$ python -q
>>> import numpy as np
>>> np.set_printoptions(precision=3, suppress=True, linewidth=100, floatmode="fixed")
>>> def rd(a):
...     return np.round(a, 3) + 0
... 
>>> M2 = np.array([[1, 0, 2, 3, 2, 0],
...     [-2, 3, 1, 3, 1, 2],
...     [1, 0, 2, 1, 2, -1],
...     [-1, -2, 0, -3, 1, 1],
...     [1, 0, 1, -3, 0, -1],
...     [0, -1, 2, -2, 3, -3]])
>>> m1 = np.triu(M2, 1)
>>> m1
array([[ 0,  0,  2,  3,  2,  0],
       [ 0,  0,  1,  3,  1,  2],
       [ 0,  0,  0,  1,  2, -1],
       [ 0,  0,  0,  0,  1,  1],
       [ 0,  0,  0,  0,  0, -1],
       [ 0,  0,  0,  0,  0,  0]])
>>> rng = np.random.default_rng(17073)
>>> z = rng.permutation(6)
>>> z
array([4, 5, 3, 0, 2, 1])
>>> M2 = m1[z][:, z]
>>> np.trace(M2)
np.int64(0)
>>> M2
array([[ 0, -1,  0,  0,  0,  0],
       [ 0,  0,  0,  0,  0,  0],
       [ 1,  1,  0,  0,  0,  0],
       [ 2,  0,  3,  0,  2,  0],
       [ 2, -1,  1,  0,  0,  0],
       [ 1,  2,  3,  0,  1,  0]])
>>> rd(np.linalg.det(M2)), rd(np.linalg.det(m1[z]))
(np.float64(0.0), np.float64(0.0))
>>> rd(np.linalg.norm(m1, 2) / np.linalg.norm(m1))
np.float64(0.878)
>>> np.linalg.cond(m1) > 100
np.True_
>>> np.linalg.matrix_rank(m1, rtol=0.1)
np.int64(4)
>>> [round(float(x), 3) for x in np.linalg.svd(m1, compute_uv=False)[:3]]
[5.621, 2.605, 1.464]
>>> np.allclose(m1, m1.T)
False
>>> np.linalg.matrix_power(m1, 3)
array([[ 0,  0,  0,  0,  2, -5],
       [ 0,  0,  0,  0,  1, -4],
       [ 0,  0,  0,  0,  0, -1],
       [ 0,  0,  0,  0,  0,  0],
       [ 0,  0,  0,  0,  0,  0],
       [ 0,  0,  0,  0,  0,  0]])
>>> np.allclose(m1 @ m1.T, m1.T @ m1)
False
>>> (m1 + m1.T) / 2
array([[ 0.000,  0.000,  1.000,  1.500,  1.000,  0.000],
       [ 0.000,  0.000,  0.500,  1.500,  0.500,  1.000],
       [ 1.000,  0.500,  0.000,  0.500,  1.000, -0.500],
       [ 1.500,  1.500,  0.500,  0.000,  0.500,  0.500],
       [ 1.000,  0.500,  1.000,  0.500,  0.000, -0.500],
       [ 0.000,  1.000, -0.500,  0.500, -0.500,  0.000]])
